% python3 -q
>>> import numpy as np
>>> np.set_printoptions(precision=2, suppress=True, linewidth=120, legacy="1.25")
>>> data = np.loadtxt("layer9.csv", delimiter=",")
>>> data
array([[ 0.,  0., -1.],
       [ 0.,  2.,  0.],
       [ 0.,  0.,  0.],
       [ 0.,  0.,  0.],
       [ 2.,  2.,  0.],
       [ 1.,  0.,  0.]])
>>> # row 3 repeats row 2
>>> np.linalg.matrix_rank(data)
3
>>> print(data.sum(axis=1))
[-1.  2.  0.  0.  4.  1.]
>>> print(np.unravel_index(np.abs(data).argmax(), data.shape))
(1, 1)
>>> data.shape
(6, 3)
>>> print(data - data[0])
[[0. 0. 0.]
 [0. 2. 1.]
 [0. 0. 1.]
 [0. 0. 1.]
 [2. 2. 1.]
 [1. 0. 1.]]
>>> data.mean(axis=0)
array([ 0.5 ,  0.67, -0.17])
>>> print(np.count_nonzero(data))
5
>>> np.diff(data, axis=0)
array([[ 0.,  2.,  1.],
       [ 0., -2.,  0.],
       [ 0.,  0.,  0.],
       [ 2.,  2.,  0.],
       [-1., -2.,  0.]])
>>> np.linalg.svd(data, compute_uv=False)
array([3.28, 1.49, 1.  ])
>>> hat = data @ np.linalg.solve(data.T @ data, data.T)
>>> np.round(np.trace(hat), 2)
3.0
>>> hat @ data[:, 2]
array([-1.,  0.,  0.,  0.,  0.,  0.])
>>> hat
array([[ 1.  ,  0.  ,  0.  ,  0.  ,  0.  ,  0.  ],
       [ 0.  ,  0.83,  0.  ,  0.  ,  0.17, -0.33],
       [ 0.  ,  0.  ,  0.  ,  0.  ,  0.  ,  0.  ],
       [ 0.  ,  0.  ,  0.  ,  0.  ,  0.  ,  0.  ],
       [ 0.  ,  0.17,  0.  ,  0.  ,  0.83,  0.33],
       [ 0.  , -0.33,  0.  ,  0.  ,  0.33,  0.33]])
>>> x = np.array([-3, 2, 3, -2, -3, 2])
>>> hat @ np.ones(6)
array([1.  , 0.67, 0.  , 0.  , 1.33, 0.33])
>>> (hat * x).sum(axis=1)
array([-3. ,  0.5,  0. ,  0. , -1.5, -1. ])
>>> (hat @ x).argmax()
1
>>> F = np.cumsum(np.array([[0, 0, 0, 1],
...     [0, 0, 2, 1],
...     [0, 1, 0, 2],
...     [1, 2, 1, 2],
...     [2, 2, 1, 2],
...     [1, 1, 0, 0],
...     [1, 0, 0, 1],
...     [2, 0, 2, 0],
...     [0, 1, 2, 2],
...     [2, 0, 0, 1],
...     [0, 1, 2, 1],
...     [2, 1, 1, 1],
...     [0, 2, 2, 0],
...     [2, 0, 2, 0],
...     [0, 0, 1, 2],
...     [2, 0, 0, 2],
...     [1, 0, 1, 1],
...     [1, 2, 1, 1],
...     [1, 1, 0, 0],
...     [1, 1, 2, 0],
...     [1, 2, 1, 1],
...     [2, 0, 0, 2],
...     [0, 1, 0, 2],
...     [0, 0, 1, 2],
...     [0, 2, 0, 1],
...     [2, 0, 1, 2],
...     [2, 2, 2, 2],
...     [1, 0, 1, 0],
...     [0, 2, 0, 0],
...     [0, 1, 1, 0],
...     [0, 2, 2, 1]]), axis=0)
>>> F
array([[ 0,  0,  0,  1],
       [ 0,  0,  2,  2],
       [ 0,  1,  2,  4],
       [ 1,  3,  3,  6],
       [ 3,  5,  4,  8],
       [ 4,  6,  4,  8],
       [ 5,  6,  4,  9],
       [ 7,  6,  6,  9],
       [ 7,  7,  8, 11],
       [ 9,  7,  8, 12],
       [ 9,  8, 10, 13],
       [11,  9, 11, 14],
       [11, 11, 13, 14],
       [13, 11, 15, 14],
       [13, 11, 16, 16],
       [15, 11, 16, 18],
       [16, 11, 17, 19],
       [17, 13, 18, 20],
       [18, 14, 18, 20],
       [19, 15, 20, 20],
       [20, 17, 21, 21],
       [22, 17, 21, 23],
       [22, 18, 21, 25],
       [22, 18, 22, 27],
       [22, 20, 22, 28],
       [24, 20, 23, 30],
       [26, 22, 25, 32],
       [27, 22, 26, 32],
       [27, 24, 26, 32],
       [27, 25, 27, 32],
       [27, 27, 29, 33]])
>>> Xs = (F - F.mean(axis=0)) / F.std(axis=0)
>>> Xs.std(axis=0)
array([1., 1., 1., 1.])
>>> np.argwhere(np.abs(Xs) > 2)
array([], shape=(0, 2), dtype=int64)
>>> beta = np.linalg.lstsq(np.delete(Xs, 0, axis=1), Xs[:, 0])[0]
>>> np.abs(beta).argmax()
1
>>> np.round(1 - np.var(Xs[:, 0] - np.delete(Xs, 0, axis=1) @ beta), 2)
0.99
>>> beta
array([-0.02,  0.61,  0.41])
